$ python -q
>>> import numpy as np
>>> from numpy import linalg as LA
>>> np.set_printoptions(precision=2, suppress=True, linewidth=160, legacy="1.25")
>>> E = np.load("out4.npy")
>>> E
array([[-3, -3,  1, -2],
       [-3, -3, -3,  1],
       [ 1, -3, -3, -3],
       [-2,  1, -3, -3]])
>>> evals, evecs = LA.eigh(E)
>>> x0 = np.array([0, -1, -2, 0])
>>> evecs * np.maximum(evals, 0) @ evecs.T
array([[ 0.77, -0.88,  0.88, -0.77],
       [-0.88,  0.99, -0.99,  0.88],
       [ 0.88, -0.99,  0.99, -0.88],
       [-0.77,  0.88, -0.88,  0.77]])
>>> x0 @ E @ x0
-27
>>> np.abs(E).sum(axis=1).max(), np.round(np.abs(evals).max(), 2)
(10, 7.56)
>>> t = np.radians(90)
>>> R = np.eye(4)
>>> R[3, 3] = R[1, 1] = np.cos(t)
>>> R[3, 1], R[1, 3] = -np.sin(t), np.sin(t)
>>> R.round(2) + 0
array([[ 1.,  0.,  0.,  0.],
       [ 0.,  0.,  0.,  1.],
       [ 0.,  0.,  1.,  0.],
       [ 0., -1.,  0.,  0.]])
>>> M2 = E @ R.T
>>> np.round(LA.det(R), 2), np.trace(R)
(1.0, 2.0)
>>> LA.svd(E, compute_uv=False), LA.svd(M2, compute_uv=False)
(array([7.56, 4.53, 3.53, 3.44]), array([7.56, 4.53, 3.53, 3.44]))
>>> np.abs(M2 - E).max(axis=0)
array([0., 4., 0., 6.])
>>> np.allclose(E @ E.T, M2 @ M2.T)
True
>>> M2
array([[-3., -2.,  1.,  3.],
       [-3.,  1., -3.,  3.],
       [ 1., -3., -3.,  3.],
       [-2., -3., -3., -1.]])
>>> np.allclose(LA.norm(E, axis=1), LA.norm(M2, axis=1))
True
>>> cent = np.array([[2, 9, 6, 0, 0, 3], [9, 5, 5, 6, 1, 7]])
>>> M = np.repeat(cent, 28 // 2, axis=0)
>>> rng = np.random.default_rng(724)
>>> M = M + 0.1 * rng.normal(size=M.shape)
>>> M.round(2) + 0
array([[ 1.91,  8.91,  5.94,  0.11, -0.17,  3.  ],
       [ 1.8 ,  9.03,  6.  ,  0.04,  0.03,  2.92],
       [ 2.01,  9.03,  6.21, -0.03, -0.07,  3.14],
       [ 1.99,  8.88,  5.93,  0.1 , -0.02,  2.99],
       [ 2.03,  8.99,  6.26, -0.1 , -0.02,  3.01],
       [ 1.95,  8.9 ,  6.05,  0.06,  0.11,  3.14],
       [ 1.84,  9.14,  6.04,  0.09,  0.08,  3.11],
       [ 1.85,  8.86,  6.02, -0.06, -0.02,  3.02],
       [ 1.83,  8.96,  5.98,  0.11,  0.12,  3.07],
       [ 1.97,  9.05,  6.06, -0.07, -0.12,  3.01],
       [ 1.96,  8.81,  5.91,  0.07,  0.  ,  2.83],
       [ 2.14,  9.04,  5.87,  0.07, -0.03,  2.95],
       [ 1.98,  9.1 ,  6.04,  0.02, -0.02,  3.2 ],
       [ 1.85,  9.08,  5.9 ,  0.05, -0.13,  3.09],
       [ 8.73,  5.15,  5.06,  6.08,  0.84,  7.08],
       [ 9.11,  5.05,  5.28,  6.05,  0.91,  7.  ],
       [ 8.92,  4.83,  5.03,  6.07,  0.91,  6.99],
       [ 8.9 ,  5.01,  5.08,  5.87,  0.99,  7.13],
       [ 8.9 ,  4.95,  5.08,  5.94,  1.  ,  7.07],
       [ 8.95,  5.01,  4.84,  6.13,  1.05,  7.11],
       [ 8.9 ,  4.85,  4.89,  6.05,  1.03,  7.  ],
       [ 8.96,  5.11,  5.02,  5.85,  1.09,  6.99],
       [ 8.95,  4.81,  5.01,  5.95,  1.13,  7.01],
       [ 9.03,  5.02,  4.98,  5.85,  0.95,  7.1 ],
       [ 8.85,  4.94,  5.1 ,  6.02,  0.97,  6.92],
       [ 9.15,  5.04,  5.02,  5.96,  0.88,  6.93],
       [ 8.96,  5.01,  5.05,  5.89,  0.9 ,  7.03],
       [ 8.88,  4.89,  5.08,  6.13,  1.03,  6.98]])
>>> M2 = np.c_[M[:, :2] @ np.array([[0, 1], [1, -2]]), np.array([0, -1, -2, 2, 2, 0, -1, 0, 1, -2, 0, -2, -1, 0, -2, -1, -2, 1, 1, -2, 1, -1, 0, -2, 2, 1, 2, -2])]
>>> M2
array([[  8.91, -15.91,   0.  ],
       [  9.03, -16.26,  -1.  ],
       [  9.03, -16.04,  -2.  ],
       [  8.88, -15.77,   2.  ],
       [  8.99, -15.95,   2.  ],
       [  8.9 , -15.84,   0.  ],
       [  9.14, -16.43,  -1.  ],
       [  8.86, -15.87,   0.  ],
       [  8.96, -16.09,   1.  ],
       [  9.05, -16.14,  -2.  ],
       [  8.81, -15.66,   0.  ],
       [  9.04, -15.94,  -2.  ],
       [  9.1 , -16.21,  -1.  ],
       [  9.08, -16.3 ,   0.  ],
       [  5.15,  -1.57,  -2.  ],
       [  5.05,  -0.99,  -1.  ],
       [  4.83,  -0.74,  -2.  ],
       [  5.01,  -1.12,   1.  ],
       [  4.95,  -1.01,   1.  ],
       [  5.01,  -1.06,  -2.  ],
       [  4.85,  -0.8 ,   1.  ],
       [  5.11,  -1.26,  -1.  ],
       [  4.81,  -0.66,   0.  ],
       [  5.02,  -1.02,  -2.  ],
       [  4.94,  -1.04,   2.  ],
       [  5.04,  -0.93,   1.  ],
       [  5.01,  -1.05,   2.  ],
       [  4.89,  -0.9 ,  -2.  ]])
>>> LA.matrix_rank(M2)
3
>>> LA.matrix_rank(np.c_[M, M2])
7
>>> np.round(LA.lstsq(M, M2[:, 0])[0], 2) + 0
array([0., 1., 0., 0., 0., 0.])
>>> LA.norm(LA.qr(M)[0].T @ M2, axis=0) ** 2 / ((M2 ** 2).sum(axis=0) + 1e-12)
array([1.  , 1.  , 0.13])
>>> np.round(LA.norm(M2 - M @ LA.lstsq(M, M2)[0], axis=0), 2) + 0
array([0.  , 0.  , 7.12])
>>> LA.norm(M2, axis=1).argmax()
6
>>> LA.norm(M2, axis=0)
array([38.43, 60.11,  7.62])
>>> np.round(LA.norm(M2) ** 2 / LA.norm(M2, 2) ** 2, 2)
1.05
>>> LA.matrix_rank(M, rtol=0.1)
2
>>> LA.cond(M) > 100
True
>>> round(np.log10(LA.cond(M)))
2
>>> np.round(np.abs(LA.svd(M)[2][-1]), 2) + 0
array([0.18, 0.19, 0.  , 0.28, 0.62, 0.68])
>>> cent = M[[16, 17]].astype(float)
>>> for _ in range(4):
...     labels = LA.norm(M[:, None] - cent, axis=-1).argmin(axis=1)
...     cent = np.array([M[labels == j].mean(axis=0) for j in range(2)])
... 
>>> labels
array([1, 1, 1, 1, 1, 1, 1, 1, 1, 1, 1, 1, 1, 1, 0, 0, 0, 0, 0, 0, 0, 0, 0, 0, 0, 0, 0, 0])
>>> cent
array([[ 8.94,  4.98,  5.04,  5.99,  0.98,  7.02],
       [ 1.94,  8.98,  6.01,  0.03, -0.02,  3.03]])
>>> np.bincount(labels)
array([14, 14])
>>> np.abs(cent[1] - cent[0]).argmax()
0
>>> LA.norm(M, axis=0)
array([34.24, 38.43, 29.36, 22.42,  3.68, 28.63])
>>> np.round(LA.norm(M, "nuc"), 2)
92.89
>>> np.round(LA.norm(M) ** 2 / LA.norm(M, 2) ** 2, 2)
1.17
>>> round(LA.norm(M[19], 1), 2), np.round(LA.norm(M[19], np.inf), 2)
(33.1, 8.95)
>>> W0 = np.array([[0, -4, 8, -3, -1],
...     [0, 0, 1, -6, 8],
...     [0, 0, 0, 0, 3],
...     [0, 0, 0, 0, -6],
...     [0, 0, 0, 0, 0]])
>>> W0
array([[ 0, -4,  8, -3, -1],
       [ 0,  0,  1, -6,  8],
       [ 0,  0,  0,  0,  3],
       [ 0,  0,  0,  0, -6],
       [ 0,  0,  0,  0,  0]])
>>> round(LA.det(W0), 2)
0.0
>>> round(np.abs(LA.eigvals(W0)).max(), 2)
0.0
>>> assert W0 == W0.T
Traceback (most recent call last):
  File "<python-input-55>", line 1, in <module>
    assert W0 == W0.T
           ^^^^^^^^^^
ValueError: The truth value of an array with more than one element is ambiguous. Use a.any() or a.all()
>>> np.allclose(W0 @ W0.T, W0.T @ W0)
False
>>> LA.determinant(W0)
Traceback (most recent call last):
  File "<python-input-57>", line 1, in <module>
    LA.determinant(W0)
    ^^^^^^^^^^^^^^
AttributeError: module 'numpy.linalg' has no attribute 'determinant'
>>> (W0 + W0.T) / 2
array([[ 0. , -2. ,  4. , -1.5, -0.5],
       [-2. ,  0. ,  0.5, -3. ,  4. ],
       [ 4. ,  0.5,  0. ,  0. ,  1.5],
       [-1.5, -3. ,  0. ,  0. , -3. ],
       [-0.5,  4. ,  1.5, -3. ,  0. ]])
>>> W0.inv()
Traceback (most recent call last):
  File "<python-input-59>", line 1, in <module>
    W0.inv()
    ^^^^^^
AttributeError: 'numpy.ndarray' object has no attribute 'inv'
>>> np.trace(W0)
0
>>> [int(LA.matrix_rank(LA.matrix_power(W0, p))) for p in range(1, 6)]
[3, 2, 1, 0, 0]
>>> try:
...     LA.inv(W0)
... except LA.LinAlgError as e:
...     print(e)
... 
Singular matrix
